% python3 -q
>>> import numpy as np
>>> np.set_printoptions(precision=4, suppress=True, linewidth=120, sign=" ")
>>> def rd(a):
...     return np.round(a, 4) + 0
... 
>>> E = np.load("sample16.npy")
>>> E
array([[-0.4456, -4.9245, -2.2373,  0.872 ,  0.8611],
       [ 1.7554,  5.623 , -5.0409, -7.8358,  7.6021],
       [ 0.6971, -6.5405, -2.9981,  1.5167, -0.1318],
       [ 0.6294,  3.6195, -4.9451, -8.0706,  7.7166],
       [ 1.3032,  5.3165, -5.8711, -6.4609,  6.8481],
       [ 1.2316, -4.5186, -1.8189,  0.874 , -0.8661],
       [ 0.921 , -5.1839, -2.113 ,  2.0613,  1.1793],
       [ 2.1156, -5.4254, -1.4497,  1.8667, -0.9648],
       [ 0.7372,  3.3088, -6.6057, -7.0719,  7.0436],
       [-0.3801,  3.7361, -6.1989, -9.3474,  6.5323],
       [ 1.4276, -4.4063, -3.137 ,  1.7824, -0.7624],
       [ 0.6324,  4.0887, -5.6571, -5.0591,  8.9553],
       [-0.3045,  3.9647, -5.4076, -6.938 ,  9.0053],
       [ 0.1057,  4.9311, -5.9442, -7.1244,  8.0754],
       [-0.1718, -4.633 , -3.6292,  1.8745, -1.5853],
       [-0.9437, -5.0321, -2.2251,  0.4952, -0.4154],
       [ 1.0791, -4.5347, -1.6735,  1.6668,  0.1192],
       [ 0.5292,  4.039 , -6.5537, -5.6334,  7.7392],
       [ 1.4832, -5.5986, -2.2395,  1.8727, -2.3898],
       [ 1.3856,  4.5159, -6.2248, -5.1786,  6.7598],
       [-0.1368,  5.7941, -5.4856, -8.7677,  6.0749],
       [ 1.0242,  5.0485, -4.4785, -7.5012,  8.1547],
       [ 0.7107, -6.2816, -1.8324,  1.5257,  0.2122],
       [-0.2756,  4.5057, -6.1451, -6.0166,  6.2564],
       [-0.577 , -5.8117, -2.2147,  2.4161, -0.2026],
       [ 0.5612,  3.1708, -5.8737, -7.0787,  8.1502],
       [ 0.3885, -5.6073, -2.7172,  0.4391, -2.4059],
       [ 0.2396,  3.3997, -6.2   , -7.4311,  8.6497],
       [ 0.3008,  4.5083, -5.413 , -6.3473,  8.6967]])
>>> hat = E @ np.linalg.solve(E.T @ E, E.T)
>>> rd(hat @ E[:, 2])
array([-2.2373, -5.0409, -2.9981, -4.9451, -5.8711, -1.8189, -2.113 , -1.4497, -6.6057, -6.1989, -3.137 , -5.6571,
       -5.4076, -5.9442, -3.6292, -2.2251, -1.6735, -6.5537, -2.2395, -6.2248, -5.4856, -4.4785, -1.8324, -6.1451,
       -2.2147, -5.8737, -2.7172, -6.2   , -5.413 ])
>>> rd(np.linalg.eigvalsh(hat))
array([ 0.,  0.,  0.,  0.,  0.,  0.,  0.,  0.,  0.,  0.,  0.,  0.,  0.,  0.,  0.,  0.,  0.,  0.,  0.,  0.,  0.,  0.,
        0.,  0.,  1.,  1.,  1.,  1.,  1.])
>>> B = np.c_[E[:, :3] @ np.array([[-4, -5, 0], [3, -1, 0], [-4, -1, 5]]), np.array([3, -4, -5, 3, 4, 5, 4, -1, -4, -2, -1, 1, 4, 0, -1, 2, 1, -1, -3, -5, 3, 5, 3, 5, 5, 1, 0, 1, 2])]
>>> rd(B)
array([[ -4.0419,   9.3898, -11.1865,   3.    ],
       [ 30.011 ,  -9.3591, -25.2045,  -4.    ],
       [-10.4175,   6.0531, -14.9905,  -5.    ],
       [ 28.1213,  -1.8214, -24.7255,   3.    ],
       [ 34.2211,  -5.9614, -29.3555,   4.    ],
       [-11.2066,   0.1795,  -9.0945,   5.    ],
       [-10.7837,   2.6919, -10.565 ,   4.    ],
       [-18.9398,  -3.7029,  -7.2485,  -1.    ],
       [ 33.4004,  -0.3891, -33.0285,  -4.    ],
       [ 37.5243,   4.3633, -30.9945,  -2.    ],
       [ -6.3813,   0.4053, -15.685 ,  -1.    ],
       [ 32.3649,  -1.5936, -28.2855,   1.    ],
       [ 34.7425,   2.9654, -27.038 ,   4.    ],
       [ 38.1473,   0.4846, -29.721 ,   0.    ],
       [  1.305 ,   9.1212, -18.146 ,  -1.    ],
       [ -2.4211,  11.9757, -11.1255,   2.    ],
       [-11.2265,   0.8127,  -8.3675,   1.    ],
       [ 36.215 ,  -0.1313, -32.7685,  -1.    ],
       [-13.7706,   0.4221, -11.1975,  -3.    ],
       [ 32.9045,  -5.2191, -31.124 ,  -5.    ],
       [ 39.8719,   0.3755, -27.428 ,   3.    ],
       [ 28.9627,  -5.691 , -22.3925,   5.    ],
       [-14.358 ,   4.5605,  -9.162 ,   3.    ],
       [ 39.1999,   3.0174, -30.7255,   5.    ],
       [ -6.2683,  10.9114, -11.0735,   5.    ],
       [ 30.7624,  -0.1031, -29.3685,   1.    ],
       [ -7.5071,   6.382 , -13.586 ,   0.    ],
       [ 34.0407,   1.6023, -31.    ,   1.    ],
       [ 33.9737,  -0.5993, -27.065 ,   2.    ]])
>>> rd(np.linalg.norm(B - E @ np.linalg.lstsq(E, B)[0], axis=0))
array([  0.    ,   0.    ,   0.    ,  14.9635])
>>> np.linalg.matrix_rank(np.c_[E, B])
np.int64(6)
